% ipython --no-banner

In [1]: import numpy as np

In [2]: np.set_printoptions(precision=3, suppress=True, linewidth=140, legacy="1.25")

In [3]: rd = lambda a: np.round(a, 3) + 0

In [4]: M2 = np.array([[9, 1, -6, -2, 6, 7, 1, -1, 8, -5, 9, -7],
   ...:     [-2, -8, 4, -1, -9, -7, -9, 3, 9, -2, 1, -1],
   ...:     [4, 5, -8, 3, -7, -3, 7, 5, -6, 4, 2, -7],
   ...:     [-5, 8, 0, 1, -1, 6, -6, -6, 2, 6, 4, 7],
   ...:     [-7, 4, -5, -7, -5, 7, 2, 6, 4, 4, 2, -2],
   ...:     [-9, 1, -1, -1, 0, 0, 2, -3, 1, -6, 2, -8],
   ...:     [-6, -3, -6, 5, -8, 4, 7, 4, -1, -4, 9, 3],
   ...:     [-6, -8, 3, -4, -6, 1, 9, 1, 5, 2, -7, 5],
   ...:     [3, 8, -5, -3, 7, 8, 8, -2, 8, 5, -9, -6],
   ...:     [-3, 9, 8, -9, 1, -3, 3, -1, -9, 7, 7, 1],
   ...:     [3, -1, -9, 1, 9, 9, -2, 8, -4, 9, -8, -5],
   ...:     [8, 7, 1, 2, 2, 1, -7, -6, -8, -8, 7, -3]])

In [5]: arr = np.triu(M2)

In [6]: arr
Out[6]: 
array([[ 9,  1, -6, -2,  6,  7,  1, -1,  8, -5,  9, -7],
       [ 0, -8,  4, -1, -9, -7, -9,  3,  9, -2,  1, -1],
       [ 0,  0, -8,  3, -7, -3,  7,  5, -6,  4,  2, -7],
       [ 0,  0,  0,  1, -1,  6, -6, -6,  2,  6,  4,  7],
       [ 0,  0,  0,  0, -5,  7,  2,  6,  4,  4,  2, -2],
       [ 0,  0,  0,  0,  0,  0,  2, -3,  1, -6,  2, -8],
       [ 0,  0,  0,  0,  0,  0,  7,  4, -1, -4,  9,  3],
       [ 0,  0,  0,  0,  0,  0,  0,  1,  5,  2, -7,  5],
       [ 0,  0,  0,  0,  0,  0,  0,  0,  8,  5, -9, -6],
       [ 0,  0,  0,  0,  0,  0,  0,  0,  0,  7,  7,  1],
       [ 0,  0,  0,  0,  0,  0,  0,  0,  0,  0, -8, -5],
       [ 0,  0,  0,  0,  0,  0,  0,  0,  0,  0,  0, -3]])

In [7]: U, sv, VT = np.linalg.svd(arr)

In [8]: np.argmax(sv[:-1] / (sv[1:] + 1e-6)) + 1
Out[8]: 11

In [9]: print(rd(sv))
[24.336 20.89  20.586 18.345 16.296 10.953  7.395  6.375  4.619  0.845  0.366  0.   ]

In [10]: M2 = U[:, :11] @ np.diag(sv[:11]) @ VT[:11]

In [11]: np.linalg.matrix_rank(M2)
Out[11]: 11

In [12]: rd(np.linalg.norm(arr - M2) / np.linalg.norm(arr))
Out[12]: 0.0

In [13]: print(rd(np.abs(arr - M2).max()))
0.0

In [14]: np.linalg.matrix_rank(arr, rtol=0.1)
Out[14]: 9

In [15]: print(np.argsort(-np.linalg.norm(arr, axis=0).round(6), kind="stable")[:3])
[10 11  8]

In [16]: rd(np.linalg.norm(arr, 2) / np.linalg.norm(arr))
Out[16]: 0.508

In [17]: np.linalg.cond(arr) > 100
Out[17]: True

In [18]: np.trace(arr)
Out[18]: 1

In [19]: np.allclose(arr @ arr.T, arr.T @ arr)
Out[19]: False

In [20]: print(rd(np.sort(np.abs(np.linalg.eigvals(arr)))))
[0. 1. 1. 3. 5. 7. 7. 8. 8. 8. 8. 9.]

In [21]: arr.inv()
Traceback (most recent call last):
  Cell In[21], line 1
    arr.inv()
AttributeError: 'numpy.ndarray' object has no attribute 'inv'


In [22]: mat = np.load("a.npy")

In [23]: mat
Out[23]: 
array([[ 0.,  0.,  0.,  0.,  0.,  1.,  0.,  0.,  0.,  0.,  0.,  0.,  0.,  0.,  0.],
       [ 0.,  1.,  0.,  0.,  0.,  0.,  0.,  0.,  0.,  0.,  0.,  0.,  0.,  0.,  0.],
       [ 0.,  0.,  1.,  0.,  0.,  0.,  0.,  0.,  0.,  0.,  0.,  0.,  0.,  0.,  0.],
       [ 0.,  0.,  0.,  1.,  0.,  0.,  0.,  0.,  0.,  0.,  0.,  0.,  0.,  0.,  0.],
       [ 0.,  0.,  0.,  0.,  1.,  0.,  0.,  0.,  0.,  0.,  0.,  0.,  0.,  0.,  0.],
       [-1.,  0.,  0.,  0.,  0.,  0.,  0.,  0.,  0.,  0.,  0.,  0.,  0.,  0.,  0.],
       [ 0.,  0.,  0.,  0.,  0.,  0.,  1.,  0.,  0.,  0.,  0.,  0.,  0.,  0.,  0.],
       [ 0.,  0.,  0.,  0.,  0.,  0.,  0.,  1.,  0.,  0.,  0.,  0.,  0.,  0.,  0.],
       [ 0.,  0.,  0.,  0.,  0.,  0.,  0.,  0.,  1.,  0.,  0.,  0.,  0.,  0.,  0.],
       [ 0.,  0.,  0.,  0.,  0.,  0.,  0.,  0.,  0.,  1.,  0.,  0.,  0.,  0.,  0.],
       [ 0.,  0.,  0.,  0.,  0.,  0.,  0.,  0.,  0.,  0.,  1.,  0.,  0.,  0.,  0.],
       [ 0.,  0.,  0.,  0.,  0.,  0.,  0.,  0.,  0.,  0.,  0.,  1.,  0.,  0.,  0.],
       [ 0.,  0.,  0.,  0.,  0.,  0.,  0.,  0.,  0.,  0.,  0.,  0.,  1.,  0.,  0.],
       [ 0.,  0.,  0.,  0.,  0.,  0.,  0.,  0.,  0.,  0.,  0.,  0.,  0.,  1.,  0.],
       [ 0.,  0.,  0.,  0.,  0.,  0.,  0.,  0.,  0.,  0.,  0.,  0.,  0.,  0.,  1.]])

In [24]: O, vecs = np.linalg.qr(mat[:, :5])[0], np.linalg.qr(mat[:, 5:])[0]

In [25]: sv = np.linalg.svd(O.T @ vecs, compute_uv=False)

In [26]: rd(np.linalg.norm(O @ O.T - vecs @ vecs.T, 2))
Out[26]: 1.0
